% ipython --no-banner

In [1]: import numpy as np

In [2]: import numpy.linalg as la

In [3]: np.set_printoptions(precision=4, suppress=True, linewidth=140)

In [4]: u = np.array([4, 0, 1, 0])

In [5]: g = np.array([-2, -1, 2])

In [6]: m1 = np.outer(u, g)

In [7]: m1
Out[7]: 
array([[-8, -4,  8],
       [ 0,  0,  0],
       [-2, -1,  2],
       [ 0,  0,  0]])

In [8]: U, sig, vt = la.svd(m1)

In [9]: evecs = vt[:(sig > 1e-8).sum()]

In [10]: rng = np.random.default_rng(93)

In [11]: x0 = m1[3] + 3 * m1[2] + rng.integers(2) * np.eye(3)[1]

In [12]: x0
Out[12]: array([-6., -2.,  6.])

In [13]: la.matrix_rank(np.vstack([m1, x0]))
Out[13]: np.int64(2)

In [14]: print(np.allclose(evecs.T @ evecs @ x0, x0))
False

In [15]: evecs.T @ evecs
Out[15]: 
array([[ 0.4444,  0.2222, -0.4444],
       [ 0.2222,  0.1111, -0.2222],
       [-0.4444, -0.2222,  0.4444]])

In [16]: u = np.array([3, 3, 0, 3, 0, 0])

In [17]: g = np.array([-1, 6, 1, 6])

In [18]: arr = np.outer(u, g)

In [19]: arr
Out[19]: 
array([[-3, 18,  3, 18],
       [-3, 18,  3, 18],
       [ 0,  0,  0,  0],
       [-3, 18,  3, 18],
       [ 0,  0,  0,  0],
       [ 0,  0,  0,  0]])

In [20]: print(m1 @ la.pinv(m1) @ m1)
[[-8. -4.  8.]
 [ 0.  0.  0.]
 [-2. -1.  2.]
 [ 0.  0.  0.]]

In [21]: X = np.loadtxt("mat.csv", delimiter=",")

In [22]: X
Out[22]: 
array([[-0.1747,  0.3419, -0.2301, -0.2059],
       [ 0.3493, -0.815 , -0.3614, -0.0379],
       [-0.524 , -0.0891, -0.3775,  0.7582],
       [-0.6987, -0.2719, -0.1743, -0.5989],
       [ 0.2911,  0.3701, -0.8022, -0.1506]])

In [23]: U, sig, vt = la.svd(X, full_matrices=False)

In [24]: (sig > 1e-8).sum()
Out[24]: np.int64(4)

In [25]: print(sig)
[1. 1. 1. 1.]
